% ipython --no-banner

In [1]: import numpy as np

In [2]: np.set_printoptions(suppress=True, linewidth=100)

In [3]: X = np.load("layer3.npy")

In [4]: print(X)
[[ 0 -1  0 -1]
 [ 1  2  1  2]
 [ 0 -1  0 -1]
 [ 1  2  1  2]]

In [5]: # columns 0 and 2 are equal

In [6]: t3 = np.stack([X, 4 * X, X[::-1]])

In [7]: print(np.linalg.matrix_rank(t3.reshape(3, -1)))
2

In [8]: print(t3.shape)
(3, 4, 4)

In [9]: print(np.round(np.linalg.norm(t3, axis=(1, 2)), 2))
[ 4.9 19.6  4.9]

In [10]: print(t3.sum(axis=0))
[[ 1 -3  1 -3]
 [ 5  9  5  9]
 [ 1 -3  1 -3]
 [ 5  9  5  9]]

In [11]: rk = np.linalg.matrix_rank(X)

In [12]: print(rk)
2

In [13]: ns = np.linalg.svd(X)[2][rk:].T

In [14]: print([int(np.linalg.matrix_rank(X[:, :j + 1])) for j in range(4)])
[1, 2, 2, 2]

In [15]: print(ns.shape)
(4, 2)

In [16]: print(np.allclose(X @ ns, 0))
True

In [17]: print(np.round(X @ ns, 2) + 0)
[[0. 0.]
 [0. 0.]
 [0. 0.]
 [0. 0.]]

In [18]: print(np.linalg.lstsq(X[:-1].T, X[-1])[2])
2

In [19]: print(np.round(X @ np.linalg.pinv(X) @ X, 2) + 0)
[[ 0. -1.  0. -1.]
 [ 1.  2.  1.  2.]
 [ 0. -1.  0. -1.]
 [ 1.  2.  1.  2.]]

In [20]: print(np.abs(np.diag(np.linalg.qr(X)[1])) > 1e-9)
[ True  True False False]

In [21]: U, s, VT = np.linalg.svd(X)

In [22]: vecs = VT[:(s > 1e-8).sum()]

In [23]: rng = np.random.default_rng(34)

In [24]: x0 = X[2] + 2 * X[1] + rng.integers(2) * np.eye(4)[0]

In [25]: print(x0)
[2. 3. 2. 3.]

In [26]: print(round(float(np.linalg.norm(x0 - vecs.T @ vecs @ x0)), 2))
0.0

In [27]: print(np.round(vecs.T @ vecs, 2) + 0)
[[0.5 0.  0.5 0. ]
 [0.  0.5 0.  0.5]
 [0.5 0.  0.5 0. ]
 [0.  0.5 0.  0.5]]

In [28]: print(np.allclose(vecs.T @ vecs @ x0, x0))
True

In [29]: W0 = np.loadtxt("case13.csv", delimiter=",")

In [30]: print(W0)
[[ 2.  2.  3.  2.  4.  2.  4.  1.  2.  3.]
 [ 3.  3.  4.  3.  5.  3.  5.  2.  3.  4.]
 [-1. -1.  0. -1.  1. -1.  1. -2. -1.  0.]
 [-1. -1.  0. -1.  1. -1.  1. -2. -1.  0.]
 [ 2.  2.  3.  2.  4.  2.  4.  1.  2.  3.]
 [ 3.  3.  4.  3.  5.  3.  5.  2.  3.  4.]
 [ 3.  3.  4.  3.  5.  3.  5.  2.  3.  4.]
 [ 0.  0.  1.  0.  2.  0.  2. -1.  0.  1.]
 [ 3.  3.  4.  3.  5.  3.  5.  2.  3.  4.]
 [-1. -1.  0. -1.  1. -1.  1. -2. -1.  0.]
 [-1. -1.  0. -1.  1. -1.  1. -2. -1.  0.]
 [ 2.  2.  3.  2.  4.  2.  4.  1.  2.  3.]]

In [31]: rk = np.linalg.matrix_rank(W0)

In [32]: print(rk)
2

In [33]: ns = np.linalg.svd(W0)[2][rk:].T

In [34]: print([int(np.linalg.matrix_rank(np.delete(W0, i, axis=0))) for i in range(12)])
[2, 2, 2, 2, 2, 2, 2, 2, 2, 2, 2, 2]

In [35]: print(np.linalg.matrix_rank(W0.T @ W0), np.linalg.matrix_rank(W0 @ W0.T))
2 2

In [36]: print(np.linalg.matrix_rank(X, rtol=0.1))
2

In [37]: print([round(float(x), 2) for x in np.linalg.svd(X, compute_uv=False)[:3]])
[4.83, 0.83, 0.0]

In [38]: print(np.argsort(-np.linalg.norm(X, axis=0).round(6), kind="stable")[:3])
[1 3 0]

In [39]: t3 = np.stack([W0, -1 * W0, W0[::-1]])

In [40]: print(np.linalg.matrix_rank(t3))
[2 2 2]

In [41]: print(np.linalg.matrix_rank(t3.reshape(3, -1)))
2

In [42]: print(np.round(np.linalg.norm(t3, axis=(1, 2)), 2))
[28.14 28.14 28.14]

In [43]: print(t3.shape)
(3, 12, 10)

In [44]: print(t3.sum(axis=0))
[[ 2.  2.  3.  2.  4.  2.  4.  1.  2.  3.]
 [-1. -1.  0. -1.  1. -1.  1. -2. -1.  0.]
 [-1. -1.  0. -1.  1. -1.  1. -2. -1.  0.]
 [ 3.  3.  4.  3.  5.  3.  5.  2.  3.  4.]
 [ 0.  0.  1.  0.  2.  0.  2. -1.  0.  1.]
 [ 3.  3.  4.  3.  5.  3.  5.  2.  3.  4.]
 [ 3.  3.  4.  3.  5.  3.  5.  2.  3.  4.]
 [ 2.  2.  3.  2.  4.  2.  4.  1.  2.  3.]
 [-1. -1.  0. -1.  1. -1.  1. -2. -1.  0.]
 [-1. -1.  0. -1.  1. -1.  1. -2. -1.  0.]
 [ 3.  3.  4.  3.  5.  3.  5.  2.  3.  4.]
 [ 2.  2.  3.  2.  4.  2.  4.  1.  2.  3.]]

In [45]: print(np.linalg.matrix_rank(W0, rtol=0.1))
2

In [46]: print(round(float(np.linalg.norm(W0, 2) / np.linalg.norm(W0)), 2))
0.97

In [47]: print([round(float(x), 2) for x in np.linalg.svd(W0, compute_uv=False)[:3]])
[27.26, 7.0, 0.0]

In [48]: print(np.argsort(-np.linalg.norm(W0, axis=0).round(6), kind="stable")[:3])
[4 6 2]

In [49]: E = np.load("x.npy")

In [50]: print(E)
[[0 0 1 2 2 1 2 1 0 1 0]
 [0 0 0 1 0 0 0 0 0 2 1]
 [0 0 0 1 2 0 1 2 2 2 1]
 [0 0 0 0 0 0 2 0 1 2 1]
 [0 0 0 0 0 1 0 0 2 2 2]
 [0 0 0 0 0 0 1 0 0 0 0]
 [0 0 0 0 0 0 0 1 0 0 2]
 [0 0 0 0 0 0 0 0 1 0 0]
 [0 0 0 0 0 0 0 0 0 2 2]
 [0 0 0 0 0 0 0 0 0 0 2]
 [0 0 0 0 0 0 0 0 0 0 0]]

In [51]: # triangular: eigenvalues sit on the diagonal

In [52]: print((E + E.T) / 2)
[[0.  0.  0.5 1.  1.  0.5 1.  0.5 0.  0.5 0. ]
 [0.  0.  0.  0.5 0.  0.  0.  0.  0.  1.  0.5]
 [0.5 0.  0.  0.5 1.  0.  0.5 1.  1.  1.  0.5]
 [1.  0.5 0.5 0.  0.  0.  1.  0.  0.5 1.  0.5]
 [1.  0.  1.  0.  0.  0.5 0.  0.  1.  1.  1. ]
 [0.5 0.  0.  0.  0.5 0.  0.5 0.  0.  0.  0. ]
 [1.  0.  0.5 1.  0.  0.5 0.  0.5 0.  0.  1. ]
 [0.5 0.  1.  0.  0.  0.  0.5 0.  0.5 0.  0. ]
 [0.  0.  1.  0.5 1.  0.  0.  0.5 0.  1.  1. ]
 [0.5 1.  1.  1.  1.  0.  0.  0.  1.  0.  1. ]
 [0.  0.5 0.5 0.5 1.  0.  1.  0.  1.  1.  0. ]]

In [53]: print(np.trace(E))
0

In [54]: other = np.array([[0, 1], [0, 3], [3, 1]])

In [55]: feats = np.kron(np.eye(3, dtype=int), other)

In [56]: print(feats)
[[0 1 0 0 0 0]
 [0 3 0 0 0 0]
 [3 1 0 0 0 0]
 [0 0 0 1 0 0]
 [0 0 0 3 0 0]
 [0 0 3 1 0 0]
 [0 0 0 0 0 1]
 [0 0 0 0 0 3]
 [0 0 0 0 3 1]]

In [57]: P = feats @ np.linalg.solve(feats.T @ feats, feats.T)

In [58]: print(np.round(np.diag(P), 2))
[0.1 0.9 1.  0.1 0.9 1.  0.1 0.9 1. ]

In [59]: print(np.round(np.linalg.eigvalsh(P), 2) + 0)
[0. 0. 0. 1. 1. 1. 1. 1. 1.]

In [60]: print(np.round(P @ feats[:, 0], 2) + 0)
[0. 0. 3. 0. 0. 0. 0. 0. 0.]

In [61]: print(round(np.trace(P), 2))
6.0

In [62]: other = np.c_[feats[:, :4] @ np.array([[-1, 2, -1, -2], [3, -3, 1, 3], [2, -2, 2, -3], [-3, 1, -1, -3]]), np.array([0, 2, 0, 2, 3, 3, 1, 2, 3])]

In [63]: print(other)
[[  3  -3   1   3   0]
 [  9  -9   3   9   2]
 [  0   3  -2  -3   0]
 [ -3   1  -1  -3   2]
 [ -9   3  -3  -9   3]
 [  3  -5   5 -12   3]
 [  0   0   0   0   1]
 [  0   0   0   0   2]
 [  0   0   0   0   3]]

In [64]: print(np.round(np.linalg.norm(np.linalg.qr(feats)[0].T @ other, axis=0) ** 2 / ((other ** 2).sum(axis=0) + 1e-12), 2))
[1.   1.   1.   1.   0.96]

In [65]: print(np.round(np.linalg.lstsq(feats, other[:, 0])[0], 2))
[-1.  3.  2. -3.  0.  0.]

In [66]: mat = np.loadtxt("arr.csv", delimiter=",")

In [67]: print(mat)
[[-2.3  -0.79  0.44 -4.05  3.33  2.81  0.67 -0.01 -3.47  1.11  1.85 -1.08 -0.75 -6.3 ]
 [-3.23  1.19  0.95  3.75  0.83 -1.38  0.4  -4.65 -2.93 -1.58  0.59  0.25  6.1  -0.36]
 [ 2.25  7.09 -4.1  -2.68 -0.6  -0.17  0.18 -1.89 -1.93  2.05  0.63 -2.74  0.75 -0.57]
 [-4.83  7.18  1.52  0.34 -0.73 -0.95  1.13  3.55  1.36  1.8   1.3  -0.07  0.66 -0.3 ]
 [ 4.47  0.96  0.09 -0.69 -2.55 -0.71  0.41 -3.99 -1.08  1.91  3.46  0.43 -1.88  5.92]
 [ 1.16  3.82  1.51 -6.77 -0.51  4.05 -1.41 -0.87  0.47 -0.64 -0.89 -2.67  2.35  1.58]
 [-0.51  1.05  0.87 -0.93 -1.71 -1.14 -4.83 -1.26  5.03 -5.82  1.89 -0.16  1.47  1.73]
 [-2.37  1.48  1.56 -0.08 -2.26 -4.54 -2.96  0.68 -4.28 -2.35  3.92 -3.13  1.92  1.45]
 [ 1.5   4.46 -2.16  0.43  0.7   2.14  3.62 -2.68  4.52 -1.58  4.93  0.36  0.01  0.49]
 [-2.13 -2.04  2.    4.29  1.66  0.83  4.88 -1.85  3.67 -1.36  2.93 -3.11 -0.75 -2.01]
 [-4.   -4.35  3.05  0.99  2.08  2.22 -0.09 -3.16 -1.37  1.02 -1.36  2.86  2.97 -3.73]
 [ 0.34  0.29 -0.21  3.42  0.04 -5.76 -2.46  1.09  4.78  3.18 -1.44 -0.1   3.53  0.42]
 [-0.25  1.83  0.55 -3.4  -3.29  1.36 -1.4  -3.02 -4.73 -4.3   2.88 -0.73  2.2  -2.54]
 [ 0.28 -2.55 -2.36 -3.24  1.64  3.19 -3.1   0.06 -1.19 -1.2   1.54  3.67 -6.01  0.24]
 [-0.34 -2.1  -2.86  0.6  -3.15  3.24  1.18  0.2   4.1   2.26 -5.86  2.02  1.58 -1.5 ]
 [ 2.25 -0.66  0.67  0.39 -4.02  2.02 -1.14 -2.12  1.89  2.21 -4.99  0.45 -5.31  2.45]
 [ 0.62 -0.87  2.81  3.72 -2.71  5.35  0.15  3.19 -1.38  2.62 -2.53 -3.97  0.02  0.21]
 [ 2.94 -1.53  0.07  4.35 -0.01  3.07  0.16 -5.6   4.56  0.52  2.15  1.77 -0.72 -0.14]
 [ 0.38  0.84 -0.62  2.16  2.36  1.69  2.32  1.04 -4.3  -3.58  1.44 -3.93  2.32 -4.99]
 [ 1.88 -1.32 -1.1   1.04 -0.81 -2.87  4.01 -5.07  4.12 -2.83 -3.19 -0.02 -2.53  0.47]
 [-2.24 -2.55 -2.72  3.14  0.96 -1.78 -5.06  0.39 -1.12 -0.45  0.6  -4.19  2.47 -3.99]
 [-2.76 -2.97 -1.37  3.69 -1.57  5.32 -1.38 -2.27  2.29 -2.22 -0.08  0.24  1.99 -4.01]
 [ 1.85  1.89 -4.7  -0.61 -0.73  2.84  5.24 -0.61 -3.14 -1.6   2.22 -1.01  0.87  3.86]
 [ 3.97  1.93  4.03 -1.03  0.79  4.22 -0.51  2.73 -4.49  0.83  0.6   2.6   0.72 -2.92]
 [ 2.2   0.83 -0.75  1.65 -4.49 -1.83 -5.26  1.14 -0.46  0.27 -1.29  4.45 -0.35 -4.1 ]
 [-1.07  1.42 -1.58 -0.75 -1.21 -5.5   0.83  3.51 -3.46 -0.4   1.03 -2.79 -4.21 -3.22]
 [-4.05  2.79 -4.96  1.3   3.85  2.04 -2.67 -1.39  0.86 -1.15 -1.08 -3.71  1.31  1.65]
 [-2.31 -1.8  -4.08 -2.55  1.42 -2.01 -2.08 -3.92  1.24  1.76 -2.43 -3.29  4.2  -1.89]
 [-2.31 -2.94  1.82  1.21 -2.04 -1.31  4.52  4.15  1.19 -2.3   0.1   4.89 -2.57  0.7 ]
 [-2.57 -3.03 -0.54 -3.85 -1.09 -1.75  6.67 -1.48  3.35  0.19 -0.05  1.5   2.12 -0.47]
 [-1.5  -3.35  4.31 -2.83  3.74 -0.89  3.65 -3.86  1.3   3.51  0.62 -1.21  0.82  0.63]
 [-3.28  2.9  -2.87 -3.03  3.58 -0.68 -4.18 -3.75 -1.02  2.24 -2.08  0.02 -1.02 -2.68]
 [-0.15 -2.57 -1.14  3.29  0.19  0.97 -1.96  4.86  0.66 -6.61 -0.61 -0.46  1.94  2.09]
 [-4.67 -0.4   0.24  5.   -5.02 -0.53  2.3  -1.33  0.79  0.49  3.51  0.61 -1.99  1.74]
 [-1.86 -0.46 -0.97  2.79 -0.57 -0.19  0.48  1.03 -4.59 -1.56 -0.43 -4.15  1.34 -6.57]
 [-1.04 -2.56 -1.12  2.57 -0.59 -5.39 -0.92  5.09 -3.18  2.8   1.83 -2.48 -0.99  0.1 ]
 [ 2.86 -0.41  5.    3.06  1.62 -0.33  4.2   4.21 -2.75 -2.82 -0.73  1.17 -0.72  1.12]
 [-2.64 -0.32  1.02  1.72 -6.05 -2.03 -0.65  2.09  1.18  2.01 -4.91 -1.24  2.93 -1.96]
 [ 1.23 -1.73  2.08  2.5   2.29 -2.97 -0.75  3.93 -4.28  1.61  5.6  -1.28  0.71  0.72]
 [-0.27 -2.87 -2.19 -1.93  4.61 -0.96  4.29  2.26 -2.5  -2.3  -3.39  1.15 -2.74 -2.38]
 [-0.97 -2.02  2.37 -1.53  0.11 -0.73 -4.82  2.09 -2.64 -6.16 -2.62 -0.79 -0.95  2.36]]

In [68]: P = mat @ np.linalg.solve(mat.T @ mat, mat.T)

In [69]: print(round(float(np.trace(P)), 2))
14.0

In [70]: print(np.linalg.matrix_rank(np.eye(41) - P))
27
